$ python3 -q
>>> import numpy as np
>>> import numpy.linalg as la
>>> np.set_printoptions(suppress=True, linewidth=120)
>>> arr = np.load("dump.npy")
>>> arr.round(1) + 0
array([[ 0.9,  0. ,  0.2, -0.1],
       [ 0. ,  1. , -0.2,  0.1],
       [ 0.2, -0.2,  0.3,  0.3],
       [-0.1,  0.1,  0.3,  0.8]])
>>> round(la.det(arr), 1)
np.float64(0.0)
>>> np.allclose(arr @ arr.T, arr.T @ arr)
True
>>> rng = np.random.default_rng(10)
>>> other = arr + rng.integers(-2, 3, (4, 3)) @ rng.integers(-2, 3, (3, 4))
>>> other.round(1)
array([[-2.1, -1. ,  2.2,  6.9],
       [-4. ,  4. , -4.2, -1.9],
       [ 2.2,  3.8, -3.7, -5.7],
       [ 5.9, -3.9,  4.3, -1.2]])
>>> la.matrix_rank(other - arr, tol=1e-8)
np.int64(3)
>>> np.abs(other - arr).sum(axis=1)
array([13., 13., 16., 16.])
>>> other - arr
array([[-3., -1.,  2.,  7.],
       [-4.,  3., -4., -2.],
       [ 2.,  4., -4., -6.],
       [ 6., -4.,  4., -2.]])
>>> w, evecs = la.eig(other)
>>> np.round(np.sort(la.eigvals(la.inv(other))), 1)
array([-0.4, -0.2,  0.2,  0.9])
>>> w.round(1)
array([-6.3,  4.6,  1.1, -2.4])
>>> np.round(np.sort(la.eigvals(other.T)), 1)
array([-6.3, -2.4,  1.1,  4.6])
>>> r0 = np.array([-1, 0, 0, -2])
>>> E = r0[np.abs(np.subtract.outer(np.arange(4), np.arange(4)))]
>>> E
array([[-1,  0,  0, -2],
       [ 0, -1,  0,  0],
       [ 0,  0, -1,  0],
       [-2,  0,  0, -1]])
>>> other = E[0, 0] * E[1:] - np.outer(E[1:, 0], E[0])
>>> other
array([[ 0,  1,  0,  0],
       [ 0,  0,  1,  0],
       [ 0,  0,  0, -3]])
>>> la.matrix_rank(other), la.matrix_rank(E)
(np.int64(3), np.int64(4))
>>> np.flatnonzero(~other.round(6).any(axis=1))
array([], dtype=int64)
>>> th = np.radians(15)
>>> r_ = np.eye(4)
>>> r_[2, 2] = r_[1, 1] = np.cos(th)
>>> r_[2, 1], r_[1, 2] = -np.sin(th), np.sin(th)
>>> r_.round(1)
array([[ 1. ,  0. ,  0. ,  0. ],
       [ 0. ,  1. ,  0.3,  0. ],
       [ 0. , -0.3,  1. ,  0. ],
       [ 0. ,  0. ,  0. ,  1. ]])
>>> other = E @ r_.T
>>> np.allclose(la.norm(E, axis=1), la.norm(other, axis=1))
True
>>> assert E == E.T
Traceback (most recent call last):
  File "<python-input-31>", line 1, in <module>
    assert E == E.T
           ^^^^^^^^
ValueError: The truth value of an array with more than one element is ambiguous. Use a.any() or a.all()
>>> E @ E
array([[5, 0, 0, 4],
       [0, 1, 0, 0],
       [0, 0, 1, 0],
       [4, 0, 0, 5]])
>>> la.determinant(E)
Traceback (most recent call last):
  File "<python-input-33>", line 1, in <module>
    la.determinant(E)
    ^^^^^^^^^^^^^^
AttributeError: module 'numpy.linalg' has no attribute 'determinant'
>>> (E - E.T) / 2
array([[0., 0., 0., 0.],
       [0., 0., 0., 0.],
       [0., 0., 0., 0.],
       [0., 0., 0., 0.]])
>>> np.round(np.sort(np.abs(la.eigvals(E))), 1)
array([1., 1., 1., 3.])
>>> np.trace(E)
np.int64(-4)
>>> (E + E.T) / 2
array([[-1.,  0.,  0., -2.],
       [ 0., -1.,  0.,  0.],
       [ 0.,  0., -1.,  0.],
       [-2.,  0.,  0., -1.]])
>>> np.allclose(E, E.T)
True
>>> round(la.det(E), 1)
np.float64(-3.0)
>>> K = np.loadtxt("block7.csv", delimiter=",")
>>> K
array([[ 1. , -1. ,  0.4],
       [ 1. , -1.3, -0.4],
       [ 1.1, -1.1, -0.4],
       [ 1.1, -0.9, -0.1],
       [ 1.4, -1.1,  0. ],
       [ 0.8, -1.1, -0.3],
       [ 1.4, -0.7,  0. ],
       [ 1.1, -1.1,  0.5],
       [ 1.2, -0.7, -0.3],
       [ 0.8, -1. ,  0.5],
       [ 1.1, -0.5,  0. ],
       [ 1.1, -0.8,  0.7],
       [-2.2, -1. , -1.4],
       [-1.8, -1.7, -1.9],
       [-1.4, -1.2, -1.9],
       [-2.1, -0.8, -2.3],
       [-2. , -1.2, -1.9],
       [-1.7, -1. , -1.8],
       [-2.4, -0.8, -2. ],
       [-2.3, -1.2, -2. ],
       [-2.3, -1.4, -1.7],
       [-2. , -1.4, -1.6],
       [-2.3, -0.7, -1.4],
       [-1.6, -0.8, -2.5]])
>>> Ac = K - K.mean(axis=1)
Traceback (most recent call last):
  File "<python-input-42>", line 1, in <module>
    Ac = K - K.mean(axis=1)
         ~~^~~~~~~~~~~~~~~~
ValueError: operands could not be broadcast together with shapes (24,3) (24,) 
>>> Ac = K - K.mean(axis=0)
>>> left, sigma, vt = la.svd(Ac, full_matrices=False)
>>> np.round(np.abs(vt[-1]), 1) + 0
array([0.1, 1. , 0. ])
>>> np.round((sigma ** 2).sum() ** 2 / (sigma ** 4).sum(), 1)
np.float64(1.1)
>>> la.matrix_rank(Ac)
np.int64(3)
>>> np.searchsorted(np.cumsum(sigma ** 2) / (sigma ** 2).sum(), 0.9) + 1
np.int64(1)
>>> sigma.round(1)
array([9. , 1.7, 1.3])
>>> np.round(vt[0] * np.sign(vt[0, np.abs(vt[0]).argmax()]), 1) + 0
array([0.8, 0. , 0.5])
>>> np.round(Ac.mean(axis=0), 1) + 0
array([0., 0., 0.])
